$ python3 -q
>>> import numpy as np
>>> import numpy.linalg as la
>>> np.set_printoptions(precision=1, suppress=True, linewidth=120)
>>> f = np.array([-8, -5, 1])
>>> mat = np.array([np.roll(f, i) for i in range(3)])
>>> print(mat)
[[-8 -5  1]
 [ 1 -8 -5]
 [-5  1 -8]]
>>> print(np.round(la.norm(mat, 1), 1), np.round(la.norm(mat, np.inf), 1))
14.0 14.0
>>> print(np.round(la.norm(mat[1], 1), 1), round(la.norm(mat[1], np.inf), 1))
14.0 8.0
>>> print(np.round(la.norm(mat, 2), 1))
12.0
>>> print(mat[1] @ mat[0])
27
>>> out = mat / la.norm(mat, axis=1, keepdims=True)
>>> G = out @ out.T
>>> print(G)
[[1.  0.3 0.3]
 [0.3 1.  0.3]
 [0.3 0.3 1. ]]
>>> print(la.norm(out, axis=1))
[1. 1. 1.]
>>> print((G - 2 * np.eye(3)).round(6).argmax(axis=1))
[1 0 0]
>>> print((np.abs(G) > 0.9).astype(int))
[[1 0 0]
 [0 1 0]
 [0 0 1]]
>>> E = np.array([[-2.2, -0.5, -1.3, 1.0, 1.4],
...     [-1.4, -0.5, 1.0, 1.1, 1.1],
...     [0.8, 0.3, -1.5, 1.4, -1.1]])
>>> print(E)
[[-2.2 -0.5 -1.3  1.   1.4]
 [-1.4 -0.5  1.   1.1  1.1]
 [ 0.8  0.3 -1.5  1.4 -1.1]]
>>> print(round(float(la.norm(E, "nuc")), 1))
7.5
>>> print(np.round(la.norm(E[1], 1), 1), round(la.norm(E[1], np.inf), 1))
5.1 1.4
>>> f = np.array([2, -1])
>>> print(np.array([np.convolve(row, f, "same") for row in E]))
[[-4.4  1.2 -2.1  3.3  1.8]
 [-2.8  0.4  2.5  1.2  1.1]
 [ 1.6 -0.2 -3.3  4.3 -3.6]]
>>> print(np.cross(E[0, :3], E[1, :3]))
[-1.1  4.   0.4]
>>> feats = np.diag(5 * np.array([1, 0, 2, 0])) + np.array([[1, -3, 0, -3], [1, 2, -1, 2], [1, 0, 3, -3], [2, 3, 1, -2]])
>>> print(feats)
[[ 6 -3  0 -3]
 [ 1  2 -1  2]
 [ 1  0 13 -3]
 [ 2  3  1 -2]]
>>> q, V = la.qr(feats[:, :3])[0], la.qr(feats[:, 3:])[0]
>>> sv = la.svd(q.T @ V, compute_uv=False)
>>> print(sv)
[0.9]
>>> print(round(float(la.norm(q @ q.T - V @ V.T, 2)), 1))
1.0
>>> print(np.degrees(np.arccos(sv.clip(0, 1))))
[27.6]
>>> f = np.array([-2, 2, -3, -2])
>>> out = feats + np.outer(f, np.eye(4)[0])
>>> print(la.matrix_rank(la.inv(out) - la.inv(feats), tol=1e-8))
1
>>> print(out)
[[ 4. -3.  0. -3.]
 [ 3.  2. -1.  2.]
 [-2.  0. 13. -3.]
 [ 0.  3.  1. -2.]]
>>> out = np.array([[-3, -1, -1], [0, 1, 2], [0, 2, -1], [0, -1, -1]])
>>> print(np.einsum("ij->j", feats))
[10  2 13 -6]
>>> print(np.vstack([feats, out.T]).shape)
(7, 4)
>>> print(la.matrix_rank(feats @ out))
3
>>> print(out.T @ feats.T)
[[-18  -3  -3  -6]
 [ -6  -3  28   5]
 [ -9   2 -11   5]]
>>> print(feats @ out)
[[-18  -6  -9]
 [ -3  -3   2]
 [ -3  28 -11]
 [ -6   5   5]]
>>> print(np.einsum("ij,ij->i", feats, feats))
[ 54  10 179  18]
>>> q = feats.astype(float).copy()
>>> for j in range(4):
...     q[:, j] -= q[:, :j] @ (q[:, :j].T @ q[:, j])
...     q[:, j] /= la.norm(q[:, j])
... 
>>> print(q.round(1) + 0)
[[ 0.9 -0.4 -0.1  0. ]
 [ 0.2  0.5 -0.1  0.8]
 [ 0.2  0.1  1.   0.1]
 [ 0.3  0.8  0.  -0.5]]
>>> print(np.round(q.T @ q, 1) + 0)
[[1. 0. 0. 0.]
 [0. 1. 0. 0.]
 [0. 0. 1. 0.]
 [0. 0. 0. 1.]]
>>> hat = np.triu(np.array([[4, 1, 0, 1], [0, 6, 4, 0], [4, 7, 7, 0], [8, 6, 3, 6]]), 1) + np.eye(4)
>>> out = hat @ q @ la.inv(hat)
>>> print(round(float(la.det(out)), 1))
-1.0
>>> print(np.round(np.poly(out), 1) + 0)
[ 1.  -1.9  0.   1.9 -1. ]
>>> A = np.loadtxt("test2.csv", delimiter=",")
>>> print(A)
[[3. 0. 0.]
 [0. 0. 0.]
 [0. 2. 0.]]
>>> print((A != 0).astype(int))
[[1 0 0]
 [0 0 0]
 [0 1 0]]
>>> print((la.matrix_power((A != 0) + (A.T != 0) + np.eye(3), 3) > 0).astype(int))
[[1 0 0]
 [0 1 1]
 [0 1 1]]
>>> print(A @ A)
[[9. 0. 0.]
 [0. 0. 0.]
 [0. 0. 0.]]
>>> print(np.flatnonzero(la.matrix_power((A != 0) + (A.T != 0) + np.eye(3), 3)[1]))
[1 2]
>>> print(np.sort(la.eigvals(A).real))
[0. 0. 3.]
>>> U, sv, Vt = la.svd(A)
>>> V = Vt[:(sv > 1e-8).sum()]
>>> rng = np.random.default_rng(843)
>>> x0 = A[1] + -3 * A[2] + rng.integers(2) * np.eye(3)[0]
>>> print(x0)
[ 1. -6.  0.]
>>> print(round(float(la.norm(x0 - V.T @ V @ x0)), 1))
0.0
>>> print(np.diag(V.T @ V))
[1. 1. 0.]
>>> print(V.T @ V)
[[1. 0. 0.]
 [0. 1. 0.]
 [0. 0. 0.]]
>>> print(la.matrix_rank(np.vstack([A, x0])))
2
>>> W0 = np.array([[0, 1, 1], [1, 0, 0], [1, 0, 0]])
>>> w, V = la.eigh(W0)
>>> print(np.round(V @ np.diag(w) @ V.T, 1) + 0)
[[0. 1. 1.]
 [1. 0. 0.]
 [1. 0. 0.]]
>>> print(np.abs(V[:, -1]))
[0.7 0.5 0.5]
>>> print(la.eigvalsh(W0 @ W0))
[0. 2. 2.]
>>> print(np.round(V.T @ V, 1) + 0)
[[1. 0. 0.]
 [0. 1. 0.]
 [0. 0. 1.]]
>>> print(w)
[-1.4  0.   1.4]
>>> print(la.eigvalsh(W0 + 5 * np.eye(3)))
[3.6 5.  6.4]
>>> print(np.poly(W0))
[ 1.  0. -2.  0.]
>>> print(round(float(la.eigvals(W0).sum().real), 1))
0.0
>>> print(round(la.det(W0.T), 1))
0.0
>>> U, sv, Vt = la.svd(W0)
>>> V = Vt[:(sv > 1e-8).sum()]
>>> x0 = W0[0] + 4 * W0[2] + rng.integers(2) * np.eye(3)[2]
>>> print(x0)
[4. 1. 2.]
>>> print(round(float(la.norm(x0 - V.T @ V @ x0)), 1))
0.7
>>> print(V.T @ V)
[[1.  0.  0. ]
 [0.  0.5 0.5]
 [0.  0.5 0.5]]
>>> out = W0 / np.sqrt((W0 ** 2).mean(axis=1, keepdims=True))
>>> print(W0 - W0.mean(axis=1, keepdims=True))
[[-0.7  0.3  0.3]
 [ 0.7 -0.3 -0.3]
 [ 0.7 -0.3 -0.3]]
>>> data = np.load("m.npy")
>>> print(data)
[[-0.3  0.9  1.9  0.5]
 [ 0.   1.1  2.1  0.3]
 [-0.7  1.4  2.3 -0.2]
 [ 0.1  0.9  2.7 -0.2]
 [ 0.   1.1  2.  -0.2]
 [-0.1  1.   2.  -0.9]
 [-0.1  0.7  2.   0.3]
 [ 0.1  1.3  1.9 -0.5]
 [ 1.   1.3  1.4  0. ]
 [ 1.5  0.9 -0.1  1.3]
 [ 1.   1.5 -0.4  1. ]
 [ 0.8  0.6  0.1  0.8]
 [ 0.6  1.2  0.1  1.1]
 [ 0.7  1.   0.3  0.4]
 [ 0.8  1.1 -0.1  0.8]
 [ 1.  -0.1 -0.3  1.3]
 [ 1.   0.3  0.3  0.9]
 [ 0.7  1.5  0.2  0.7]
 [ 0.9  1.3  0.2  0. ]
 [ 0.9  0.8 -0.3  0.3]
 [ 1.5  0.9 -0.2  0.2]
 [ 1.4  1.2  0.2  0.1]
 [ 0.9  1.1  0.1 -0.2]
 [ 1.2  0.9  0.  -0.1]
 [ 0.8  1.   0.1  0. ]
 [ 0.9  1.4  0.   0. ]
 [ 1.2  1.4  0.   0. ]]
>>> hat = data @ la.solve(data.T @ data, data.T)
>>> print(la.matrix_rank(np.eye(27) - hat))
23
>>> print(np.round(np.trace(hat), 1))
4.0
>>> print(np.round(la.eigvalsh(hat), 1) + 0)
[0. 0. 0. 0. 0. 0. 0. 0. 0. 0. 0. 0. 0. 0. 0. 0. 0. 0. 0. 0. 0. 0. 0. 1. 1. 1. 1.]
>>> print(hat @ data[:, 1])
[ 0.9  1.1  1.4  0.9  1.1  1.   0.7  1.3  1.3  0.9  1.5  0.6  1.2  1.   1.1 -0.1  0.3  1.5  1.3  0.8  0.9  1.2  1.1
  0.9  1.   1.4  1.4]
>>> out = np.c_[data[:, :1] @ np.array([[2]]), np.array([7, 9, 1, -5, -7, 8, -4, -1, 1, -1, 2, -2, -6, 6, -5, -6, 6, 7, 9, -2, 8, -4, 2, 7, 5, -3, 3])]
>>> print(out)
[[-0.6  7. ]
 [ 0.   9. ]
 [-1.4  1. ]
 [ 0.2 -5. ]
 [ 0.  -7. ]
 [-0.2  8. ]
 [-0.2 -4. ]
 [ 0.2 -1. ]
 [ 2.   1. ]
 [ 3.  -1. ]
 [ 2.   2. ]
 [ 1.6 -2. ]
 [ 1.2 -6. ]
 [ 1.4  6. ]
 [ 1.6 -5. ]
 [ 2.  -6. ]
 [ 2.   6. ]
 [ 1.4  7. ]
 [ 1.8  9. ]
 [ 1.8 -2. ]
 [ 3.   8. ]
 [ 2.8 -4. ]
 [ 1.8  2. ]
 [ 2.4  7. ]
 [ 1.6  5. ]
 [ 1.8 -3. ]
 [ 2.4  3. ]]
>>> print(np.round(la.norm(out - data @ la.lstsq(data, out)[0], axis=0), 1) + 0)
[ 0. 26.]
>>> print(la.matrix_rank(np.c_[data, out]))
5
>>> print(np.round(la.lstsq(data, out[:, 0])[0], 1) + 0)
[2. 0. 0. 0.]
>>> X = np.array([[5, 5, 5, 5], [5, 10, 10, 10], [5, 10, 15, 15], [5, 10, 15, 20]])
>>> L = la.cholesky(X)
>>> print(np.diag(L) ** 2)
[5. 5. 5. 5.]
>>> print(X / np.sqrt(np.outer(np.diag(X), np.diag(X))))
[[1.  0.7 0.6 0.5]
 [0.7 1.  0.8 0.7]
 [0.6 0.8 1.  0.9]
 [0.5 0.7 0.9 1. ]]
>>> print(L)
[[2.2 0.  0.  0. ]
 [2.2 2.2 0.  0. ]
 [2.2 2.2 2.2 0. ]
 [2.2 2.2 2.2 2.2]]
>>> z = rng.permutation(4)
>>> print(z)
[2 0 1 3]
>>> out = X[z][:, z]
>>> print(np.allclose(out, X))
False
>>> out = np.array([[-1, 0, 2], [-3, -2, 3]])
>>> Z = np.kron(out, X)
>>> print(round(la.norm(Z, 2), 1), round(la.norm(out, 2) * la.norm(X, 2), 1))
210.9 210.9
>>> print(Z.shape)
(8, 12)
>>> print(la.matrix_rank(Z))
8
>>> J = np.load("x.npy")
>>> print(J)
[[ 2  0 -8  0  0]
 [ 0  9  0  6  6]
 [ 8  0 -2  0  0]
 [ 0  4  0  0  9]
 [ 0 -5  0  0  1]]
>>> W = np.array([[1, 0, 2, 0], [0, 2, 2, 1], [1, 0, 1, 0], [2, 0, 1, 1], [0, 0, 0, 2]])
>>> beta = np.array([3, 3, 1, 2])
>>> hid = np.maximum(J @ W + beta, 0)
>>> print(la.matrix_rank(hid))
4
>>> Z = np.array([[1, -1, -2], [1, 2, -1], [2, 0, -1], [-2, 1, 0]])
>>> print(W @ Z)
[[ 5 -1 -4]
 [ 4  5 -4]
 [ 3 -1 -3]
 [ 2 -1 -5]
 [-4  2  0]]
>>> print((hid @ Z).round(6).argmax(axis=1))
[1 1 0 1 0]
>>> print(hid @ Z)
[[ -1   8  -3]
 [ 28  56 -76]
 [ 38  -1 -36]
 [-16  43 -26]
 [  3  -3  -6]]
>>> q, Rm = la.qr(J)
>>> print(q.shape, Rm.shape)
(5, 5) (5, 5)
>>> print(np.round(q @ Rm, 1) + 0)
[[ 2.  0. -8.  0.  0.]
 [ 0.  9.  0.  6.  6.]
 [ 8.  0. -2.  0.  0.]
 [ 0.  4.  0.  0.  9.]
 [ 0. -5.  0.  0.  1.]]
>>> print(Rm)
[[ -8.2   0.    3.9   0.    0. ]
 [  0.  -11.    0.   -4.9  -7.7]
 [  0.    0.    7.3   0.    0. ]
 [  0.    0.    0.    3.5  -0.5]
 [  0.    0.    0.    0.    7.7]]
>>> print(q.round(1) + 0)
[[-0.2  0.  -1.   0.   0. ]
 [ 0.  -0.8  0.   0.6  0. ]
 [-1.   0.   0.2  0.   0. ]
 [ 0.  -0.4  0.  -0.5  0.8]
 [ 0.   0.5  0.   0.6  0.6]]
>>> print(np.round(abs(Rm[0, 0]), 1), np.round(la.norm(J[:, 0]), 1))
8.2 8.2
>>> x0 = np.array([4, 4, 0, 9, 0])
>>> y = J @ x0
>>> beta, lr = np.zeros(5), 1 / la.norm(J, 2) ** 2
>>> for i in range(20):
...     beta -= lr * J.T @ (J @ beta - y)
...     if i % 5 == 0: print(i, round(la.norm(J @ beta - y), 1))
... 
0 39.9
5 18.8
10 12.3
15 9.3
>>> print(beta)
[ 3.9  5.1 -0.1  6.8 -0.1]
